$ python3 -q
>>> import numpy as np
>>> from numpy import linalg as LA
>>> np.set_printoptions(suppress=True, linewidth=200)
>>> tidy = lambda a: np.round(a, 2) + 0
>>> K = np.diag(np.array([-3, -5, -5, 2, 0]))
>>> K
array([[-3,  0,  0,  0,  0],
       [ 0, -5,  0,  0,  0],
       [ 0,  0, -5,  0,  0],
       [ 0,  0,  0,  2,  0],
       [ 0,  0,  0,  0,  0]])
>>> # rows and columns are dependent
>>> rk = LA.matrix_rank(K)
>>> rk
np.int64(4)
>>> null = LA.svd(K)[2][rk:].T
>>> [int(LA.matrix_rank(np.delete(K, i, axis=0))) for i in range(5)]
[3, 3, 3, 3, 4]
>>> [int(LA.matrix_rank(K[:i])) for i in range(1, len(K) + 1)]
[1, 2, 3, 4, 4]
>>> Uu, s, vt = LA.svd(K)
>>> s
array([5., 5., 3., 2., 0.])
>>> M2 = Uu[:, :4] @ np.diag(s[:4]) @ vt[:4]
>>> tidy(LA.norm(K - M2) / LA.norm(K))
np.float64(0.0)
>>> proj = np.triu(np.array([[-2, 2, 3, -3, -1],
...     [1, 0, 0, -2, 3],
...     [-1, -1, 2, -3, -1],
...     [3, -3, -3, -1, 1],
...     [-3, -1, -1, 3, 2]]), 1) + np.eye(5)
>>> M2 = proj @ K @ LA.inv(proj)
>>> np.trace(M2), np.trace(K)
(np.float64(-11.0), np.int64(-11))
>>> rng = np.random.default_rng(987954)
>>> lab = rng.permutation(5)
>>> lab
array([1, 2, 4, 0, 3])
>>> M2 = K[lab][:, lab]
>>> tidy(LA.det(M2)), tidy(LA.det(K[lab]))
(np.float64(0.0), np.float64(0.0))
>>> np.diag(M2)
array([-5, -5,  0, -3,  2])
>>> F = np.load("dump.npy")
>>> F
array([[3, 0, 0, 0],
       [0, 0, 0, 0],
       [2, 2, 2, 0],
       [3, 2, 2, 1]])
>>> # null space of dimension 1
>>> vec = np.array([0, 4, 5, -2])
>>> np.einsum("ij,j->i", F, vec)
array([ 0,  0, 18, 16])
>>> F * vec
array([[ 0,  0,  0,  0],
       [ 0,  0,  0,  0],
       [ 0,  8, 10,  0],
       [ 0,  8, 10, -2]])
>>> [round(float(x), 2) for x in LA.svd(F, compute_uv=False)[:3]]
[5.83, 2.14, 0.68]
>>> tidy(LA.norm(F, 2) / LA.norm(F))
np.float64(0.93)
>>> np.argsort(-LA.norm(F, axis=0).round(6), kind="stable")[:3]
array([0, 1, 2])
>>> LA.cond(F) > 100
np.True_
>>> lab = rng.permutation(4)
>>> lab
array([2, 1, 3, 0])
>>> M2 = F[lab][:, lab]
>>> np.diag(M2)
array([2, 0, 1, 3])
>>> np.trace(M2)
np.int64(6)
>>> tidy(np.sort(np.abs(LA.eigvals(M2))))
array([0., 1., 2., 3.])
>>> np.allclose(M2, F)
False
>>> M2
array([[2, 2, 0, 2],
       [0, 0, 0, 0],
       [2, 2, 1, 3],
       [0, 0, 0, 3]])
>>> M2 = np.array([[3, 2, 5], [1, 1, 1]])
>>> Z = np.kron(M2, F)
>>> tidy(LA.norm(Z, 2)), tidy(LA.norm(M2, 2) * LA.norm(F, 2))
(np.float64(37.16), np.float64(37.16))
>>> Z
array([[ 9,  0,  0,  0,  6,  0,  0,  0, 15,  0,  0,  0],
       [ 0,  0,  0,  0,  0,  0,  0,  0,  0,  0,  0,  0],
       [ 6,  6,  6,  0,  4,  4,  4,  0, 10, 10, 10,  0],
       [ 9,  6,  6,  3,  6,  4,  4,  2, 15, 10, 10,  5],
       [ 3,  0,  0,  0,  3,  0,  0,  0,  3,  0,  0,  0],
       [ 0,  0,  0,  0,  0,  0,  0,  0,  0,  0,  0,  0],
       [ 2,  2,  2,  0,  2,  2,  2,  0,  2,  2,  2,  0],
       [ 3,  2,  2,  1,  3,  2,  2,  1,  3,  2,  2,  1]])
>>> rk = LA.matrix_rank(Z)
>>> rk
np.int64(6)
>>> null = LA.svd(Z)[2][rk:].T
>>> [int(LA.matrix_rank(np.delete(Z, i, axis=0))) for i in range(8)]
[5, 6, 5, 5, 5, 6, 5, 5]
>>> tidy(null @ null.T)
array([[ 0.64,  0.  ,  0.  ,  0.  , -0.43,  0.  ,  0.  ,  0.  , -0.21,  0.  ,  0.  ,  0.  ],
       [ 0.  ,  0.82, -0.18,  0.  ,  0.  , -0.21, -0.21,  0.  ,  0.  , -0.11, -0.11,  0.  ],
       [ 0.  , -0.18,  0.82,  0.  ,  0.  , -0.21, -0.21,  0.  ,  0.  , -0.11, -0.11,  0.  ],
       [ 0.  ,  0.  ,  0.  ,  0.64,  0.  ,  0.  ,  0.  , -0.43,  0.  ,  0.  ,  0.  , -0.21],
       [-0.43,  0.  ,  0.  ,  0.  ,  0.29,  0.  ,  0.  ,  0.  ,  0.14,  0.  ,  0.  ,  0.  ],
       [ 0.  , -0.21, -0.21,  0.  ,  0.  ,  0.64, -0.36,  0.  ,  0.  ,  0.07,  0.07,  0.  ],
       [ 0.  , -0.21, -0.21,  0.  ,  0.  , -0.36,  0.64,  0.  ,  0.  ,  0.07,  0.07,  0.  ],
       [ 0.  ,  0.  ,  0.  , -0.43,  0.  ,  0.  ,  0.  ,  0.29,  0.  ,  0.  ,  0.  ,  0.14],
       [-0.21,  0.  ,  0.  ,  0.  ,  0.14,  0.  ,  0.  ,  0.  ,  0.07,  0.  ,  0.  ,  0.  ],
       [ 0.  , -0.11, -0.11,  0.  ,  0.  ,  0.07,  0.07,  0.  ,  0.  ,  0.54, -0.46,  0.  ],
       [ 0.  , -0.11, -0.11,  0.  ,  0.  ,  0.07,  0.07,  0.  ,  0.  , -0.46,  0.54,  0.  ],
       [ 0.  ,  0.  ,  0.  , -0.21,  0.  ,  0.  ,  0.  ,  0.14,  0.  ,  0.  ,  0.  ,  0.07]])
>>> LA.matrix_rank(Z.T @ Z), LA.matrix_rank(Z @ Z.T)
(np.int64(6), np.int64(6))
>>> [int(LA.matrix_rank(Z[:i])) for i in range(1, len(Z) + 1)]
[1, 1, 2, 3, 4, 4, 5, 6]
>>> mat = np.load("out18.npy")
>>> mat
array([[ 4, -4,  0, -8, -8, -6],
       [-4, -4, -2,  4, -3,  2],
       [ 6,  1,  8,  0,  5,  6],
       [-4, -6, -1, -5, -7, -7],
       [-2,  3,  9,  6, -6, -3],
       [ 4, -7, -3,  6, -3,  0]])
>>> M2 = mat[0, 0] * mat[1:] - np.outer(mat[1:, 0], mat[0])
>>> M2
array([[  0, -32,  -8, -16, -44, -16],
       [  0,  28,  32,  48,  68,  60],
       [  0, -40,  -4, -52, -60, -52],
       [  0,   4,  36,   8, -40, -24],
       [  0, -12, -12,  56,  20,  24]])
>>> np.flatnonzero(~M2.round(6).any(axis=1))
array([], dtype=int64)
>>> mat[:, 0] / mat[0, 0]
array([ 1. , -1. ,  1.5, -1. , -0.5,  1. ])
>>> LA.determinant(mat)
Traceback (most recent call last):
  File "<python-input-60>", line 1, in <module>
    LA.determinant(mat)
    ^^^^^^^^^^^^^^
AttributeError: module 'numpy.linalg' has no attribute 'determinant'
>>> (mat - mat.T) / 2
array([[ 0. ,  0. , -3. , -2. , -3. , -5. ],
       [ 0. ,  0. , -1.5,  5. , -3. ,  4.5],
       [ 3. ,  1.5,  0. ,  0.5, -2. ,  4.5],
       [ 2. , -5. , -0.5,  0. , -6.5, -6.5],
       [ 3. ,  3. ,  2. ,  6.5,  0. ,  0. ],
       [ 5. , -4.5, -4.5,  6.5,  0. ,  0. ]])
>>> tidy(np.abs(LA.eigvals(mat)).max())
np.float64(10.65)
>>> np.trace(mat)
np.int64(-3)
>>> tidy(LA.det(mat))
np.float64(450232.0)
>>> (mat + mat.T) / 2
array([[ 4. , -4. ,  3. , -6. , -5. , -1. ],
       [-4. , -4. , -0.5, -1. ,  0. , -2.5],
       [ 3. , -0.5,  8. , -0.5,  7. ,  1.5],
       [-6. , -1. , -0.5, -5. , -0.5, -0.5],
       [-5. ,  0. ,  7. , -0.5, -6. , -3. ],
       [-1. , -2.5,  1.5, -0.5, -3. ,  0. ]])
>>> r0 = np.array([-2, 0, 0])
>>> np.array([np.convolve(row, r0, "same") for row in mat])
array([[  8,   0,  16,  16,  12,   0],
       [  8,   4,  -8,   6,  -4,   0],
       [ -2, -16,   0, -10, -12,   0],
       [ 12,   2,  10,  14,  14,   0],
       [ -6, -18, -12,  12,   6,   0],
       [ 14,   6, -12,   6,   0,   0]])
>>> np.cross(mat[1, :3], mat[3, :3])
array([-8,  4,  8])
>>> A = np.load("sample3.npy")
>>> A
array([[ 0, -5,  0,  0,  0,  0,  0],
       [-4,  0, -3,  0,  0,  0,  0],
       [ 0,  0,  0,  0,  0,  2,  0],
       [ 0,  0,  0,  0, -4,  0, -3]])
>>> blk = np.stack([A, -1 * A, A[::-1]])
>>> LA.matrix_rank(blk.reshape(3, -1))
np.int64(2)
>>> blk.sum(axis=0)
array([[ 0,  0,  0,  0, -4,  0, -3],
       [ 0,  0,  0,  0,  0,  2,  0],
       [-4,  0, -3,  0,  0,  0,  0],
       [ 0, -5,  0,  0,  0,  0,  0]])
>>> LA.matrix_rank(blk)
array([4, 4, 4])
>>> (blk @ A.T).shape
(3, 4, 4)
>>> M2 = A + rng.integers(-2, 3, (4, 3)) @ rng.integers(-2, 3, (3, 7))
>>> M2
array([[  0, -11,   4,   0,  -4,   2,  -1],
       [  0,  -2,   1,  -7,   4,  -5,  -1],
       [ -1,   2,  -3,   4,  -2,   3,   0],
       [  1,   2,  -1,  -1,  -2,  -2,  -3]])
>>> tidy(LA.svd(M2 - A, compute_uv=False))
array([12.67,  9.29,  1.78,  0.  ])
>>> LA.matrix_rank(M2 - A, tol=1e-8)
np.int64(3)
>>> np.abs(M2 - A).sum(axis=1)
array([17, 27, 13,  9])
>>> t = np.radians(15)
>>> Rm = np.eye(7)
>>> Rm[1, 1] = Rm[2, 2] = np.cos(t)
>>> Rm[1, 2], Rm[2, 1] = -np.sin(t), np.sin(t)
>>> tidy(Rm)
array([[ 1.  ,  0.  ,  0.  ,  0.  ,  0.  ,  0.  ,  0.  ],
       [ 0.  ,  0.97, -0.26,  0.  ,  0.  ,  0.  ,  0.  ],
       [ 0.  ,  0.26,  0.97,  0.  ,  0.  ,  0.  ,  0.  ],
       [ 0.  ,  0.  ,  0.  ,  1.  ,  0.  ,  0.  ,  0.  ],
       [ 0.  ,  0.  ,  0.  ,  0.  ,  1.  ,  0.  ,  0.  ],
       [ 0.  ,  0.  ,  0.  ,  0.  ,  0.  ,  1.  ,  0.  ],
       [ 0.  ,  0.  ,  0.  ,  0.  ,  0.  ,  0.  ,  1.  ]])
>>> M2 = A @ Rm.T
>>> tidy(M2)
array([[ 0.  , -4.83, -1.29,  0.  ,  0.  ,  0.  ,  0.  ],
       [-4.  ,  0.78, -2.9 ,  0.  ,  0.  ,  0.  ,  0.  ],
       [ 0.  ,  0.  ,  0.  ,  0.  ,  0.  ,  2.  ,  0.  ],
       [ 0.  ,  0.  ,  0.  ,  0.  , -4.  ,  0.  , -3.  ]])
>>> np.allclose(A @ A.T, M2 @ M2.T)
True
>>> tidy(LA.svd(A, compute_uv=False)), tidy(LA.svd(M2, compute_uv=False))
(array([5., 5., 5., 2.]), array([5., 5., 5., 2.]))
>>> np.allclose(LA.norm(A, axis=1), LA.norm(M2, axis=1))
True
>>> vec = np.array([-8, -6, -2, -5, -8, -6, -2])
>>> h1 = np.maximum(M2 @ vec, 0)
>>> tidy(np.maximum(M2 @ (3 * vec), 0))
array([ 94.7 ,  99.41,   0.  , 114.  ])
>>> tidy(np.maximum(M2 @ vec, 0) - np.maximum(-M2 @ vec, 0))
array([ 31.57,  33.14, -12.  ,  38.  ])
>>> tidy(LA.norm(A, "nuc"))
np.float64(17.0)
>>> tidy(LA.norm(A) ** 2 / LA.norm(A, 2) ** 2)
np.float64(3.16)
>>> tidy(LA.norm(A[2] - A[3]))
np.float64(5.39)
>>> A[2] @ A[3]
np.int64(0)
>>> X = np.loadtxt("a.csv", delimiter=",")
>>> X
array([[1.  , 0.5 , 0.25, 0.12, 0.06, 0.03],
       [0.5 , 1.  , 0.5 , 0.25, 0.12, 0.06],
       [0.25, 0.5 , 1.  , 0.5 , 0.25, 0.12],
       [0.12, 0.25, 0.5 , 1.  , 0.5 , 0.25],
       [0.06, 0.12, 0.25, 0.5 , 1.  , 0.5 ],
       [0.03, 0.06, 0.12, 0.25, 0.5 , 1.  ]])
>>> # symmetric, so the eigenvalues are real
>>> low = LA.cholesky(X)
>>> tidy(np.diag(low) ** 2)
array([1.  , 0.75, 0.75, 0.75, 0.75, 0.75])
>>> ev, vecs = LA.eigh(X)
>>> vec = np.array([7, 0, 3, 6, 7, 7])
>>> np.abs(X).sum(axis=1).max(), tidy(np.abs(ev).max())
(np.float64(2.62), np.float64(2.39))
>>> tidy(LA.eigvalsh(X[1:, 1:]))
array([0.36, 0.45, 0.69, 1.24, 2.26])
>>> data = np.load("mat.npy")
>>> tidy(data)
array([[-0.57,  0.04,  0.82],
       [ 0.79, -0.24,  0.57],
       [ 0.22,  0.97,  0.11]])
>>> # columns are unit length and at right angles
>>> def softmax(z):
...     e = np.exp(z - z.max(axis=-1, keepdims=True))
...     return e / e.sum(axis=-1, keepdims=True)
... 
>>> tidy(softmax(data[0]))
array([0.15, 0.27, 0.59])
>>> scores = data @ data.T / np.sqrt(3)
>>> tidy(softmax(scores)[0] @ data)
array([0.  , 0.21, 0.56])
>>> tidy(softmax(scores))
array([[0.47, 0.26, 0.26],
       [0.26, 0.47, 0.26],
       [0.26, 0.26, 0.47]])
>>> softmax(scores).round(6).argmax(axis=1)
array([0, 1, 2])
>>> tidy(data.T @ data)
array([[1., 0., 0.],
       [0., 1., 0.],
       [0., 0., 1.]])
>>> tidy(LA.pinv(data))
array([[-0.57,  0.79,  0.22],
       [ 0.04, -0.24,  0.97],
       [ 0.82,  0.57,  0.11]])
>>> tidy(LA.norm(data, axis=0))
array([1., 1., 1.])
>>> tidy(data[:, 0] @ data[:, 2])
np.float64(0.0)
>>> vec = np.array([-2, -1, -5])
>>> tidy(data.T @ (data @ vec))
array([-2., -1., -5.])
>>> tidy(np.sort(np.abs(np.degrees(np.angle(LA.eigvals(data))))))
array([  0.  , 148.45, 148.45])
>>> tidy(LA.det(data))
np.float64(1.0)
>>> J = np.array([[0, 0, 0, 1], [1, 0, 0, 0], [0, 0, 1, 0], [0, 1, 0, 0]])
>>> # row-stochastic, so 1 is an eigenvalue
>>> M2 = np.array([[-3, 3, 1], [3, -2, 2]])
>>> Z = np.kron(M2, J)
>>> Z
array([[ 0,  0,  0, -3,  0,  0,  0,  3,  0,  0,  0,  1],
       [-3,  0,  0,  0,  3,  0,  0,  0,  1,  0,  0,  0],
       [ 0,  0, -3,  0,  0,  0,  3,  0,  0,  0,  1,  0],
       [ 0, -3,  0,  0,  0,  3,  0,  0,  0,  1,  0,  0],
       [ 0,  0,  0,  3,  0,  0,  0, -2,  0,  0,  0,  2],
       [ 3,  0,  0,  0, -2,  0,  0,  0,  2,  0,  0,  0],
       [ 0,  0,  3,  0,  0,  0, -2,  0,  0,  0,  2,  0],
       [ 0,  3,  0,  0,  0, -2,  0,  0,  0,  2,  0,  0]])
>>> W = np.array([[8, 1], [0, 0], [7, 4], [2, 4], [0, 5], [4, 1]])
>>> beta = np.array([0, 2])
>>> hid = np.maximum(mat @ W + beta, 0)
>>> hid
array([[  0,   0],
       [  0,   0],
       [128,  71],
       [  0,   0],
       [ 47,  27],
       [ 23,   3]])
>>> (hid > 0).astype(int)
array([[0, 0],
       [0, 0],
       [1, 1],
       [0, 0],
       [1, 1],
       [1, 1]])
>>> Z = np.array([[-1, -4], [-1, -1]])
>>> (hid @ Z).round(6).argmax(axis=1)
array([0, 0, 0, 0, 0, 0])
>>> hid @ Z
array([[   0,    0],
       [   0,    0],
       [-199, -583],
       [   0,    0],
       [ -74, -215],
       [ -26,  -95]])
>>> W @ Z
array([[ -9, -33],
       [  0,   0],
       [-11, -32],
       [ -6, -12],
       [ -5,  -5],
       [ -5, -17]])
>>> tidy(softmax(hid[2]))
array([1., 0.])
>>> scores = hid @ hid.T / np.sqrt(2)
>>> softmax(scores).round(6).argmax(axis=1)
array([0, 0, 2, 0, 2, 2])
>>> lab = rng.permutation(4)
>>> M2 = J[:, lab] * rng.choice([-1, 1], 4)
>>> M2
array([[ 0,  1,  0,  0],
       [ 0,  0,  0, -1],
       [ 1,  0,  0,  0],
       [ 0,  0,  1,  0]])
>>> Uu, _, vt = LA.svd(J.T @ M2)
>>> tidy(LA.lstsq(J, M2)[0])
array([[ 0.,  0.,  0., -1.],
       [ 0.,  0.,  1.,  0.],
       [ 1.,  0.,  0.,  0.],
       [ 0.,  1.,  0.,  0.]])
>>> np.allclose(M2, M2.T)
False
>>> LA.matrix_power(M2, 2)
array([[ 0,  0,  0, -1],
       [ 0,  0, -1,  0],
       [ 0,  1,  0,  0],
       [ 1,  0,  0,  0]])
>>> M2 @ M2
array([[ 0,  0,  0, -1],
       [ 0,  0, -1,  0],
       [ 0,  1,  0,  0],
       [ 1,  0,  0,  0]])
>>> np.allclose(M2 @ M2.T, M2.T @ M2)
True
>>> W0 = np.load("layer0.npy")
>>> W0
array([[0, 0, 0, 0],
       [1, 0, 0, 0],
       [1, 1, 2, 0],
       [1, 1, 2, 2]])
>>> W0 @ W0
array([[0, 0, 0, 0],
       [0, 0, 0, 0],
       [3, 2, 4, 0],
       [5, 4, 8, 4]])
>>> LA.matrix_power(W0, 2)
array([[0, 0, 0, 0],
       [0, 0, 0, 0],
       [3, 2, 4, 0],
       [5, 4, 8, 4]])
>>> np.allclose(W0, W0.T)
False
>>> (W0 - W0.T) / 2
array([[ 0. , -0.5, -0.5, -0.5],
       [ 0.5,  0. , -0.5, -0.5],
       [ 0.5,  0.5,  0. , -1. ],
       [ 0.5,  0.5,  1. ,  0. ]])
>>> LA.determinant(W0)
Traceback (most recent call last):
  File "<python-input-157>", line 1, in <module>
    LA.determinant(W0)
    ^^^^^^^^^^^^^^
AttributeError: module 'numpy.linalg' has no attribute 'determinant'
>>> np.trace(W0)
np.int64(4)
>>> tidy(np.abs(LA.eigvals(W0)).max())
np.float64(2.0)
